$ ipython --no-banner

In [1]: import numpy as np

In [2]: np.set_printoptions(precision=2, suppress=True, linewidth=140, sign=" ")

In [3]: mat = np.load("mat.npy")

In [4]: mat
Out[4]: 
array([[ 0.19,  0.31,  0.12,  0.19,  0.19],
       [ 0.3 ,  0.1 ,  0.2 ,  0.3 ,  0.1 ],
       [ 0.1 ,  0.2 ,  0.3 ,  0.15,  0.25],
       [ 0.25,  0.25,  0.38,  0.12,  0.  ],
       [ 0.36,  0.09,  0.  ,  0.36,  0.18]])

In [5]: np.linalg.matrix_power(mat, 2)
Out[5]: 
array([[ 0.26,  0.18,  0.19,  0.24,  0.13],
       [ 0.22,  0.23,  0.23,  0.19,  0.13],
       [ 0.24,  0.17,  0.2 ,  0.23,  0.16],
       [ 0.19,  0.21,  0.24,  0.19,  0.17],
       [ 0.25,  0.23,  0.2 ,  0.21,  0.11]])

In [6]: p = np.eye(5)[2]

In [7]: for _ in range(6):
   ...:     p = p @ mat
   ...:     print(p.round(2))
   ...: 
[ 0.1   0.2   0.3   0.15  0.25]
[ 0.24  0.17  0.2   0.23  0.16]
[ 0.23  0.2   0.21  0.21  0.14]
[ 0.23  0.2   0.21  0.21  0.14]
[ 0.23  0.2   0.21  0.21  0.14]
[ 0.23  0.2   0.21  0.21  0.14]

In [8]: gram = mat.T @ mat

In [9]: gram
Out[9]: 
array([[ 0.33,  0.2 ,  0.21,  0.3 ,  0.16],
       [ 0.2 ,  0.22,  0.21,  0.18,  0.14],
       [ 0.21,  0.21,  0.29,  0.18,  0.12],
       [ 0.3 ,  0.18,  0.18,  0.3 ,  0.17],
       [ 0.16,  0.14,  0.12,  0.17,  0.14]])

In [10]: print(np.allclose(gram, gram.T))
True

In [11]: print(np.round(np.linalg.eigvalsh(gram)[::-1], 2) + 0)
[ 1.03  0.16  0.06  0.02  0.  ]

In [12]: round(float(np.trace(gram)), 2), np.round((mat ** 2).sum(), 2)
Out[12]: (1.27, np.float64(1.27))

In [13]: print(np.linalg.matrix_rank(gram))
5

In [14]: (mat @ mat.T).shape
Out[14]: (5, 5)

In [15]: q, R = np.linalg.qr(mat)

In [16]: round(abs(R[0, 0]), 2), np.round(np.linalg.norm(mat[:, 0]), 2)
Out[16]: (np.float64(0.57), np.float64(0.57))

In [17]: np.trace(q @ q.T)
Out[17]: np.float64(5.0)

In [18]: np.abs(np.diag(R))
Out[18]: array([ 0.57,  0.3 ,  0.28,  0.12,  0.06])

In [19]: np.round(q.T @ q, 2) + 0
Out[19]: 
array([[ 1.,  0.,  0.,  0.,  0.],
       [ 0.,  1.,  0.,  0.,  0.],
       [ 0.,  0.,  1.,  0.,  0.],
       [ 0.,  0.,  0.,  1.,  0.],
       [ 0.,  0.,  0.,  0.,  1.]])

In [20]: np.allclose(R.T @ R, mat.T @ mat)
Out[20]: True

In [21]: x = np.array([1, 0, 0, 2, 2])

In [22]: y = mat @ x

In [23]: y
Out[23]: array([ 0.94,  1.1 ,  0.9 ,  0.5 ,  1.45])

In [24]: np.round(np.linalg.solve(mat.T, mat[4]), 2) + 0
Out[24]: array([ 0.,  0.,  0.,  0.,  1.])

In [25]: np.round(np.linalg.solve(mat, y + mat[:, 4]), 2) + 0
Out[25]: array([ 1.,  0.,  0.,  2.,  3.])

In [26]: print(np.round(np.linalg.solve(mat, 4 * y), 2) + 0)
[ 4.  0.  0.  8.  8.]

In [27]: print(np.round(np.linalg.solve(mat, mat[:, 2]), 2) + 0)
[ 0.  0.  1.  0.  0.]

In [28]: rng = np.random.default_rng(85022)

In [29]: ang = rng.uniform(0, 2 * np.pi, 26)

In [30]: q, _ = np.linalg.qr(np.array([[-1.4, -1.8],
    ...:     [1.3, 0.1],
    ...:     [-0.7, 1.5],
    ...:     [1.4, -0.7],
    ...:     [0.2, -0.1],
    ...:     [0.9, -1.5],
    ...:     [1.3, -0.3],
    ...:     [0.7, -0.4],
    ...:     [1.0, -0.6],
    ...:     [0.4, 0.9]]))

In [31]: E = 5 * np.c_[np.cos(ang), np.sin(ang)] @ q.T

In [32]: E
Out[32]: 
array([[ 0.96, -1.74,  1.78, -2.32, -0.33, -2.06, -1.96, -1.18, -1.71, -0.06],
       [-2.36, -0.21,  2.5 , -1.47, -0.21, -2.55, -0.83, -0.81, -1.2 ,  1.27],
       [ 3.79, -1.07, -1.85,  0.11,  0.02,  1.71, -0.44,  0.13,  0.23, -1.69],
       [-3.96,  1.59,  1.21,  0.64,  0.09, -0.98,  1.06,  0.25,  0.32,  1.64],
       [-3.96,  1.5 ,  1.35,  0.49,  0.07, -1.14,  0.94,  0.18,  0.21,  1.67],
       [-3.69,  1.94,  0.42,  1.33,  0.19, -0.13,  1.57,  0.62,  0.86,  1.42],
       [ 2.34,  0.23, -2.5 ,  1.48,  0.21,  2.56,  0.84,  0.82,  1.21, -1.26],
       [ 1.42,  0.77, -2.47,  1.9 ,  0.27,  2.61,  1.3 ,  1.02,  1.49, -0.92],
       [-0.18,  1.48, -2.1 ,  2.27,  0.32,  2.34,  1.81,  1.18,  1.7 , -0.27],
       [ 3.6 , -1.99, -0.28, -1.44, -0.21, -0.02, -1.64, -0.68, -0.94, -1.36],
       [ 2.29, -2.04,  1.02, -2.16, -0.31, -1.33, -2.02, -1.08, -1.54, -0.67],
       [ 3.66, -0.88, -2.01,  0.35,  0.05,  1.9 , -0.24,  0.25,  0.41, -1.66],
       [-3.91,  1.74,  0.94,  0.9 ,  0.13, -0.69,  1.26,  0.39,  0.52,  1.58],
       [-3.38,  2.05, -0.03,  1.65,  0.24,  0.34,  1.77,  0.79,  1.11,  1.23],
       [-1.85,  1.97, -1.3 ,  2.25,  0.32,  1.61,  2.03,  1.13,  1.62,  0.47],
       [-3.33,  0.53,  2.25, -0.74, -0.11, -2.19, -0.12, -0.45, -0.69,  1.58],
       [-1.69, -0.62,  2.5 , -1.79, -0.26, -2.62, -1.18, -0.97, -1.42,  1.02],
       [-0.98, -0.99,  2.41, -2.04, -0.29, -2.58, -1.47, -1.08, -1.58,  0.75],
       [-0.95, -1.  ,  2.4 , -2.05, -0.29, -2.58, -1.48, -1.08, -1.58,  0.73],
       [-2.3 , -0.26,  2.5 , -1.51, -0.22, -2.57, -0.87, -0.83, -1.23,  1.24],
       [ 2.23,  0.3 , -2.51,  1.54,  0.22,  2.58,  0.91,  0.85,  1.25, -1.22],
       [ 1.09, -1.78,  1.72, -2.31, -0.33, -2.  , -1.98, -1.18, -1.7 , -0.12],
       [ 2.87, -2.09,  0.55, -1.95, -0.28, -0.87, -1.94, -0.96, -1.36, -0.96],
       [ 1.9 , -1.98,  1.28, -2.24, -0.32, -1.58, -2.03, -1.13, -1.61, -0.49],
       [ 0.29, -1.52,  2.06, -2.28, -0.33, -2.3 , -1.84, -1.18, -1.71,  0.22],
       [ 3.07, -0.3 , -2.36,  0.99,  0.14,  2.34,  0.35,  0.57,  0.87, -1.5 ]])

In [33]: # looks like rank 2

In [34]: Xc = E - E.mean(axis=0)

In [35]: left, sig, vt = np.linalg.svd(Xc, full_matrices=False)

In [36]: np.round(Xc.mean(axis=0), 2) + 0
Out[36]: array([ 0.,  0.,  0.,  0.,  0.,  0.,  0.,  0.,  0.,  0.])

In [37]: np.abs(left[:, 0]).argmax()
Out[37]: np.int64(7)

In [38]: np.abs(vt[0]).argmax()
Out[38]: np.int64(5)

In [39]: np.linalg.matrix_rank(Xc)
Out[39]: np.int64(2)

In [40]: np.searchsorted(np.cumsum(sig ** 2) / (sig ** 2).sum(), 0.9) + 1
Out[40]: np.int64(2)

In [41]: print(round(float((sig ** 2).sum() ** 2 / (sig ** 4).sum()), 2))
1.98

In [42]: print(np.round(sig ** 2 / (sig ** 2).sum(), 2) + 0)
[ 0.55  0.45  0.    0.    0.    0.    0.    0.    0.    0.  ]

In [43]: z = E[:, 6] > np.median(E[:, 6])

In [44]: f = E[z].mean(axis=0) - E[~z].mean(axis=0)

In [45]: z.astype(int)
Out[45]: array([ 0,  0,  0,  1,  1,  1,  1,  1,  1,  0,  0,  1,  1,  1,  1,  1,  0,  0,  0,  0,  1,  0,  0,  0,  0,  1])

In [46]: round(float((((E - E.mean(axis=0)) @ f > 0) == z).mean()), 2)
Out[46]: 0.92

In [47]: print(((E - E.mean(axis=0)) @ f > 0).astype(int))
[ 0  0  1  1  1  1  1  1  1  0  0  1  1  1  1  0  0  0  0  0  1  0  0  0  0  1]

In [48]: np.argsort(-np.abs(f).round(6), kind="stable")
Out[48]: array([ 3,  6,  5,  1,  8,  2,  0,  7,  4,  9])

In [49]: Y = np.linalg.inv(mat)

In [50]: print(np.allclose(Y, mat.T))
False

In [51]: np.round(np.linalg.inv(Y), 2) + 0
Out[51]: 
array([[ 0.19,  0.31,  0.13,  0.19,  0.19],
       [ 0.3 ,  0.1 ,  0.2 ,  0.3 ,  0.1 ],
       [ 0.1 ,  0.2 ,  0.3 ,  0.15,  0.25],
       [ 0.25,  0.25,  0.38,  0.13,  0.  ],
       [ 0.36,  0.09,  0.  ,  0.36,  0.18]])

In [52]: round(np.linalg.cond(mat), 2)
Out[52]: np.float64(41.18)

In [53]: np.round(np.linalg.det(mat) * Y, 2) + 0
Out[53]: 
array([[ 0.  , -0.01,  0.  ,  0.  ,  0.  ],
       [ 0.  ,  0.  ,  0.  ,  0.  ,  0.  ],
       [ 0.  ,  0.  ,  0.  ,  0.  ,  0.  ],
       [ 0.  ,  0.01,  0.  ,  0.  ,  0.  ],
       [ 0.  ,  0.  ,  0.  ,  0.  ,  0.  ]])

In [54]: round(float(np.linalg.det(mat) * np.linalg.det(Y)), 2)
Out[54]: 1.0
